% ipython --no-banner

In [1]: import numpy as np

In [2]: from numpy import linalg as LA

In [3]: np.set_printoptions(precision=1, suppress=True, linewidth=160, legacy="1.25")

In [4]: rnd = lambda a: np.round(a, 1) + 0

In [5]: m1 = np.load("case5.npy")

In [6]: m1
Out[6]: 
array([[-5.,  2.,  0.,  0.],
       [ 2.,  0.,  2.,  0.],
       [ 0.,  2., -2.,  2.],
       [ 0.,  0.,  2., -3.]])

In [7]: m1.reshape(-1, 2)
Out[7]: 
array([[-5.,  2.],
       [ 0.,  0.],
       [ 2.,  0.],
       [ 2.,  0.],
       [ 0.,  2.],
       [-2.,  2.],
       [ 0.,  0.],
       [ 2., -3.]])

In [8]: t3 = m1.reshape(4, 2, -1)

In [9]: np.swapaxes(t3, 1, 2)[2]
Out[9]: 
array([[ 0., -2.],
       [ 2.,  2.]])

In [10]: t3[:, 0]
Out[10]: 
array([[-5.,  2.],
       [ 2.,  0.],
       [ 0.,  2.],
       [ 0.,  0.]])

In [11]: t3.shape
Out[11]: (4, 2, 2)

In [12]: t3.sum(axis=1)
Out[12]: 
array([[-5.,  2.],
       [ 4.,  0.],
       [-2.,  4.],
       [ 2., -3.]])

In [13]: np.einsum("ihd,ihd->ih", t3, t3)
Out[13]: 
array([[29.,  0.],
       [ 4.,  4.],
       [ 4.,  8.],
       [ 0., 13.]])

In [14]: u = np.array([0, 3, 3])

In [15]: np.array([np.convolve(row, u, "same") for row in m1])
Out[15]: 
array([[-15.,  -9.,   6.,   0.],
       [  6.,   6.,   6.,   6.],
       [  0.,   6.,   0.,   0.],
       [  0.,   0.,   6.,  -3.]])

In [16]: np.convolve(m1[1], u)
Out[16]: array([0., 6., 6., 6., 6., 0.])

In [17]: np.polyval(u, m1[1])
Out[17]: array([9., 3., 9., 3.])

In [18]: [round(float(LA.det(m1[:i, :i])), 2) + 0 for i in range(1, 5)]
Out[18]: [-5.0, -4.0, 28.0, -68.0]

In [19]: x = np.array([5, 2, -1, 4])

In [20]: m1 @ x
Out[20]: array([-21.,   8.,  14., -14.])

In [21]: m1 * x
Out[21]: 
array([[-25.,   4.,  -0.,   0.],
       [ 10.,   0.,  -2.,   0.],
       [  0.,   4.,   2.,   8.],
       [  0.,   0.,  -2., -12.]])

In [22]: (m1 * x).sum(axis=1)
Out[22]: array([-21.,   8.,  14., -14.])

In [23]: (m1 @ x).argmax()
Out[23]: 2

In [24]: np.einsum("ij,j->i", m1, x)
Out[24]: array([-21.,   8.,  14., -14.])

In [25]: feats = np.array([[2, -2, 2, -2, 2, -2],
    ...:     [2, 1, 2, 1, 2, 1],
    ...:     [-1, 2, -1, 2, -1, 2],
    ...:     [2, -2, 2, -2, 2, -2],
    ...:     [2, 1, 2, 1, 2, 1],
    ...:     [-1, 2, -1, 2, -1, 2]])

In [26]: # columns 0 and 2 are equal

In [27]: left, sv, vt = LA.svd(feats)

In [28]: vecs = vt[:(sv > 1e-8).sum()]

In [29]: rng = np.random.default_rng(928)

In [30]: x = feats[0] + -3 * feats[4] + rng.integers(2) * np.eye(6)[3]

In [31]: x
Out[31]: array([-4., -5., -4., -5., -4., -5.])

In [32]: np.allclose(vecs.T @ vecs @ x, x)
Out[32]: True

In [33]: rnd(LA.norm(x - vecs.T @ vecs @ x))
Out[33]: 0.0

In [34]: rnd(vecs.T @ vecs)
Out[34]: 
array([[0.3, 0. , 0.3, 0. , 0.3, 0. ],
       [0. , 0.3, 0. , 0.3, 0. , 0.3],
       [0.3, 0. , 0.3, 0. , 0.3, 0. ],
       [0. , 0.3, 0. , 0.3, 0. , 0.3],
       [0.3, 0. , 0.3, 0. , 0.3, 0. ],
       [0. , 0.3, 0. , 0.3, 0. , 0.3]])

In [35]: rank = LA.matrix_rank(feats)

In [36]: rank
Out[36]: 2

In [37]: N = LA.svd(feats)[2][rank:].T

In [38]: [int(LA.matrix_rank(np.delete(feats, i, axis=0))) for i in range(6)]
Out[38]: [2, 2, 2, 2, 2, 2]

In [39]: N.shape
Out[39]: (6, 4)

In [40]: LA.matrix_rank(feats.T @ feats), LA.matrix_rank(feats @ feats.T)
Out[40]: (2, 2)

In [41]: [int(LA.matrix_rank(feats[:, :j + 1])) for j in range(6)]
Out[41]: [1, 2, 2, 2, 2, 2]

In [42]: rnd(feats @ N)
Out[42]: 
array([[0., 0., 0., 0.],
       [0., 0., 0., 0.],
       [0., 0., 0., 0.],
       [0., 0., 0., 0.],
       [0., 0., 0., 0.],
       [0., 0., 0., 0.]])

In [43]: rnd(N @ N.T)
Out[43]: 
array([[ 0.7,  0. , -0.3,  0. , -0.3,  0. ],
       [ 0. ,  0.7,  0. , -0.3,  0. , -0.3],
       [-0.3,  0. ,  0.7,  0. , -0.3,  0. ],
       [ 0. , -0.3,  0. ,  0.7,  0. , -0.3],
       [-0.3,  0. , -0.3,  0. ,  0.7,  0. ],
       [ 0. , -0.3,  0. , -0.3,  0. ,  0.7]])

In [44]: np.allclose(feats @ N, 0)
Out[44]: True

In [45]: arr = np.load("sample17.npy")

In [46]: arr
Out[46]: 
array([[ 1.9,  2. , -2.9,  2.9],
       [ 1.1,  1.2, -2. ,  2.9],
       [-1.1,  0. , -1.2,  0. ],
       [-1.6,  0.5, -0.5, -3.9],
       [ 0.8,  2.2, -2.3,  1.7],
       [ 1.1,  2. , -1. ,  0.1],
       [ 1.9, -2.1,  0. ,  1.9],
       [-1.6, -1.8,  0.8, -1.8],
       [-0.8,  0.5, -0.7, -0.3],
       [-0.3,  1. , -2.6, -1.1],
       [ 2.3,  2.9, -0.3,  4.3],
       [-2.4,  1.3, -0.5,  1.8],
       [ 3.7, -2.3,  0.6,  2.4],
       [-0.7,  1. ,  0.2,  0.8],
       [-2.6, -2.3, -1.4, -3.3],
       [ 1.9,  4. ,  0. , -2.6],
       [-1.7, -0.3, -2.1, -3.3],
       [-1.2,  1.9, -2.6,  0. ],
       [ 1.8,  2.5, -1. , -2.4],
       [ 3.7,  3.4,  1.3,  3.4],
       [ 0.2, -1.6, -2.1, -0.7],
       [-4.2, -3.4,  1.7, -1.5],
       [-2. , -0.6, -1.6,  1.6],
       [-3.9, -3. ,  0.7, -3.7]])

In [47]: gram = np.cov(arr, rowvar=False)

In [48]: rnd(np.corrcoef(arr[:, 3], arr[:, 2])[0, 1])
Out[48]: -0.1

In [49]: rnd(arr.std(axis=0))
Out[49]: array([2.1, 2.1, 1.3, 2.4])

In [50]: rnd(np.median(arr, axis=0))
Out[50]: array([-0.5,  0.8, -0.8,  0. ])
